$ python -q
>>> import numpy as np
>>> from numpy import linalg as LA
>>> np.set_printoptions(precision=2, suppress=True, linewidth=200)
>>> def tidy(a):
...     return np.round(a, 2) + 0
... 
>>> A = np.load("w.npy")
>>> print(tidy(A))
[[  9.84  -4.34  -4.94  -1.35  -2.85]
 [-10.58   5.38   4.39  -0.4   -0.68]
 [ -8.33   9.78   3.49  -1.17  -1.41]
 [ -4.49 -15.13  11.98  -7.06   5.99]
 [  8.82  -4.45  11.13 -13.6    5.66]
 [ -6.54  -6.93  -4.85   6.35  -4.02]
 [ 11.7   22.67 -15.84   3.61 -11.23]
 [-12.52   5.69  -5.67   8.43  -6.27]
 [ -1.67  -1.02  17.07 -13.85   7.55]
 [  0.84  11.84  -0.32  -2.57  -2.82]
 [-13.23   6.29   0.7    3.65  -2.99]
 [ 17.65   2.3    6.57 -14.74   3.34]
 [-28.08 -24.69  23.    -3.98  10.71]
 [  6.04  12.34 -12.63   4.74  -8.99]
 [ -3.83   7.91   2.33  -2.12  -1.43]
 [  0.67 -16.42  13.32 -10.35   7.3 ]
 [-15.33  13.47  -3.22   6.96  -6.  ]
 [ -3.07   6.79  -3.7    2.42  -4.47]
 [ -9.01  -9.53   0.98   3.14  -0.87]
 [ -4.99 -11.29   7.11  -3.37   2.95]
 [  5.15  -6.45   5.47  -7.23   2.51]
 [ -8.29 -13.6   10.14  -4.02   4.51]
 [  7.28   6.4   -4.72  -1.47  -4.05]]
>>> # looks like rank 4
>>> u, g = A[0], A[10]
>>> print(tidy(u @ u))
149.96
>>> p = (u @ g) / (u @ u) * u
>>> print(tidy(p))
[-10.32   4.55   5.18   1.42   2.99]
>>> print(tidy(LA.norm(u + g) ** 2 + LA.norm(u - g) ** 2))
774.63
>>> left, sigma, Vh = LA.svd(A)
>>> print(np.argmax(sigma[:-1] / (sigma[1:] + 1e-6)) + 1)
4
>>> out = left[:, :4] @ np.diag(sigma[:4]) @ Vh[:4]
>>> print(tidy(LA.norm(A - out, 2)), tidy(sigma[4]))
0.0 0.0
>>> print(tidy(out))
[[  9.84  -4.34  -4.94  -1.35  -2.85]
 [-10.58   5.38   4.39  -0.4   -0.68]
 [ -8.33   9.78   3.49  -1.17  -1.41]
 [ -4.49 -15.13  11.98  -7.06   5.99]
 [  8.82  -4.45  11.13 -13.6    5.66]
 [ -6.54  -6.93  -4.85   6.35  -4.02]
 [ 11.7   22.67 -15.84   3.61 -11.23]
 [-12.52   5.69  -5.67   8.43  -6.27]
 [ -1.67  -1.02  17.07 -13.85   7.55]
 [  0.84  11.84  -0.32  -2.57  -2.82]
 [-13.23   6.29   0.7    3.65  -2.99]
 [ 17.65   2.3    6.57 -14.74   3.34]
 [-28.08 -24.69  23.    -3.98  10.71]
 [  6.04  12.34 -12.63   4.74  -8.99]
 [ -3.83   7.91   2.33  -2.12  -1.43]
 [  0.67 -16.42  13.32 -10.35   7.3 ]
 [-15.33  13.47  -3.22   6.96  -6.  ]
 [ -3.07   6.79  -3.7    2.42  -4.47]
 [ -9.01  -9.53   0.98   3.14  -0.87]
 [ -4.99 -11.29   7.11  -3.37   2.95]
 [  5.15  -6.45   5.47  -7.23   2.51]
 [ -8.29 -13.6   10.14  -4.02   4.51]
 [  7.28   6.4   -4.72  -1.47  -4.05]]
>>> print(LA.matrix_rank(out))
4
